$ python -q
>>> import numpy as np
>>> np.set_printoptions(suppress=True, linewidth=160)
>>> def rd(a):
...     return np.round(a, 2) + 0
... 
>>> m1 = np.array([[0.0, 0.3, -0.5],
...     [0.5, -2.3, 1.1],
...     [2.5, 0.4, -0.5],
...     [2.0, -0.1, 0.6],
...     [-3.0, -0.9, -0.2],
...     [6.5, 0.4, -0.3]])
>>> rng = np.random.default_rng(456570)
>>> out = m1 + rng.integers(-2, 3, (6, 2)) @ rng.integers(-2, 3, (2, 3))
>>> out
array([[ 0. ,  4.3,  2.5],
       [ 0.5, -4.3,  1.1],
       [ 2.5,  6.4,  3.5],
       [ 2. ,  1.9,  0.6],
       [-3. , -1.9, -0.2],
       [ 6.5, -0.6, -1.3]])
>>> np.linalg.matrix_rank(out - m1, tol=1e-8)
np.int64(2)
>>> E = np.array([[-1, 0, -8], [4, -1, -7], [3, 6, 4]])
>>> E
array([[-1,  0, -8],
       [ 4, -1, -7],
       [ 3,  6,  4]])
>>> out = E[0, 0] * E[1:] - np.outer(E[1:, 0], E[0])
>>> out
array([[ 0,  1, 39],
       [ 0, -6, 20]])
>>> np.flatnonzero(~out.round(6).any(axis=1))
array([], dtype=int64)
>>> O = E.astype(float).copy()
>>> for j in range(3):
...     O[:, j] -= O[:, :j] @ (O[:, :j].T @ O[:, j])
...     O[:, j] /= np.linalg.norm(O[:, j])
... 
>>> rd(O.T @ E)
array([[ 5.1 ,  2.75, -1.57],
       [ 0.  ,  5.43,  6.5 ],
       [ 0.  ,  0.  ,  9.18]])
>>> lab = rng.permutation(3)
>>> out = m1[:, lab] * rng.choice([-1, 1], 3)
>>> out
array([[ 0.3, -0. ,  0.5],
       [-2.3, -0.5, -1.1],
       [ 0.4, -2.5,  0.5],
       [-0.1, -2. , -0.6],
       [-0.9,  3. ,  0.2],
       [ 0.4, -6.5,  0.3]])
>>> left, _, Vt = np.linalg.svd(m1.T @ out)
>>> rd(left @ Vt)
array([[ 0., -1.,  0.],
       [ 1.,  0.,  0.],
       [ 0.,  0., -1.]])
>>> lab
array([1, 0, 2])
>>> rd(np.linalg.lstsq(m1, out)[0])
array([[ 0., -1.,  0.],
       [ 1.,  0.,  0.],
       [ 0.,  0., -1.]])
>>> out = np.array([[5, 1], [4, 3]])
>>> cent = np.kron(out, E)
>>> cent.shape
(6, 6)
>>> rd(np.linalg.norm(cent, 2)), rd(np.linalg.norm(out, 2) * np.linalg.norm(E, 2))
(np.float64(81.99), np.float64(81.99))
>>> feats = np.loadtxt("test11.csv", delimiter=",")
>>> rd(feats)
array([[ 0.28,  0.15, -0.08,  0.41],
       [ 0.15,  0.68,  0.43,  0.1 ],
       [-0.08,  0.43,  0.41, -0.22],
       [ 0.41,  0.1 , -0.22,  0.64]])
>>> # symmetric, so the eigenvalues are real
>>> rd(np.linalg.eigvals(feats))
array([0., 1., 1., 0.])
>>> rd(np.linalg.det(feats[::-1]))
np.float64(0.0)
>>> rd(np.kron(np.eye(2, dtype=int), feats))
array([[ 0.28,  0.15, -0.08,  0.41,  0.  ,  0.  ,  0.  ,  0.  ],
       [ 0.15,  0.68,  0.43,  0.1 ,  0.  ,  0.  ,  0.  ,  0.  ],
       [-0.08,  0.43,  0.41, -0.22,  0.  ,  0.  ,  0.  ,  0.  ],
       [ 0.41,  0.1 , -0.22,  0.64,  0.  ,  0.  ,  0.  ,  0.  ],
       [ 0.  ,  0.  ,  0.  ,  0.  ,  0.28,  0.15, -0.08,  0.41],
       [ 0.  ,  0.  ,  0.  ,  0.  ,  0.15,  0.68,  0.43,  0.1 ],
       [ 0.  ,  0.  ,  0.  ,  0.  , -0.08,  0.43,  0.41, -0.22],
       [ 0.  ,  0.  ,  0.  ,  0.  ,  0.41,  0.1 , -0.22,  0.64]])
>>> np.einsum("ii->", feats)
np.float64(2.0)
>>> rd(np.linalg.eigvals(feats).sum().real)
np.float64(2.0)
